$ ipython --no-banner

In [1]: import numpy as np

In [2]: np.set_printoptions(precision=2, suppress=True, linewidth=160, legacy="1.25")

In [3]: W0 = np.loadtxt("arr.csv", delimiter=",")

In [4]: W0
Out[4]: 
array([[ 0.25, -0.87, -0.13, -1.05, -1.39,  2.12, -0.33,  0.94, -1.28,  2.12, -3.4 ,  1.87,  4.15],
       [-0.2 ,  0.33, -0.63,  0.55,  0.56, -0.53, -0.18, -0.26, -0.98, -0.93,  0.25,  0.02, -0.15],
       [ 0.95, -0.06,  0.24,  0.4 ,  0.68, -1.27,  5.03,  2.24,  3.09,  4.15, -0.86, -6.01, -3.41],
       [ 0.63, -0.75,  0.48, -0.24, -1.58,  0.8 ,  2.4 ,  0.46,  1.75,  2.58, -0.44, -1.33,  0.48],
       [-0.07,  0.57, -2.72,  2.76,  0.32, -1.62,  3.06, -0.9 , -2.49, -1.04,  0.98, -2.03, -0.04],
       [-1.25,  1.29, -0.05, -0.95,  3.5 , -0.74, -6.43,  0.18, -3.23, -4.24, -1.01,  3.65, -0.24],
       [-0.6 ,  1.38,  1.42, -1.5 ,  4.6 , -1.9 , -3.88,  2.04,  0.76, -1.42, -0.86, -0.88, -4.62],
       [ 0.71, -1.71,  1.85, -1.33, -4.26,  2.82,  1.03, -0.94,  3.01,  2.44,  0.73,  1.73,  2.64],
       [-0.13, -0.09, -1.04,  0.14, -0.11,  0.62, -0.46,  0.22, -2.32,  0.02, -1.87,  1.27,  2.55],
       [-0.18,  0.03,  0.  , -1.36,  1.26,  0.85, -2.29,  1.82, -1.8 ,  0.85, -3.86,  1.46,  1.99],
       [-0.12,  0.66,  0.05,  0.81,  1.17, -1.68,  0.61, -0.44,  1.05, -1.22,  2.28, -1.86, -3.27],
       [ 0.12,  0.33, -1.75,  1.49,  0.63, -1.01,  2.46,  0.42, -1.53,  0.53, -0.74, -2.14, -0.02],
       [-0.48,  0.6 ,  0.29, -0.11,  1.27, -0.74, -2.17, -0.48, -0.29, -2.16,  1.14,  0.9 , -1.39]])

In [5]: W0.inv()
---------------------------------------------------------------------------
AttributeError                            Traceback (most recent call last)
Cell In[5], line 1
----> 1 W0.inv()

AttributeError: 'numpy.ndarray' object has no attribute 'inv'

In [6]: np.linalg.determinant(W0)
---------------------------------------------------------------------------
AttributeError                            Traceback (most recent call last)
Cell In[6], line 1
----> 1 np.linalg.determinant(W0)

AttributeError: module 'numpy.linalg' has no attribute 'determinant'

In [7]: np.allclose(W0 @ W0.T, W0.T @ W0)
Out[7]: False

In [8]: np.round(np.sort(np.abs(np.linalg.eigvals(W0))), 2) + 0
Out[8]: array([0.  , 0.  , 0.  , 0.  , 0.  , 0.  , 0.  , 0.  , 0.  , 3.12, 4.79, 4.79, 9.52])

In [9]: np.round(W0[4] @ W0[1], 2)
Out[9]: 7.77

In [10]: round(np.linalg.norm(W0[4], 1), 2), round(np.linalg.norm(W0[4], np.inf), 2)
Out[10]: (18.6, 3.06)

In [11]: np.linalg.norm(W0, axis=1).argmax()
Out[11]: 2

In [12]: np.linalg.norm(W0, axis=0)
Out[12]: array([ 2.04,  3.03,  4.22,  4.35,  7.86,  5.22, 10.71,  4.  ,  7.32,  7.96,  6.42,  8.67,  8.98])

In [13]: print(round(np.linalg.norm(W0) ** 2 / np.linalg.norm(W0, 2) ** 2, 2))
2.32

In [14]: np.round(np.linalg.norm(W0[4] - W0[1]), 2)
Out[14]: 5.34

In [15]: np.unique(W0.round(6), axis=0).shape
Out[15]: (13, 13)

In [16]: print(np.linalg.lstsq(W0[:-1].T, W0[-1])[2])
4

In [17]: print(np.allclose(W0[:-1].T @ np.linalg.lstsq(W0[:-1].T, W0[-1])[0], W0[-1]))
True

In [18]: np.abs(np.diag(np.linalg.qr(W0)[1])) > 1e-9
Out[18]: array([ True,  True,  True,  True, False, False, False, False, False, False, False, False, False])
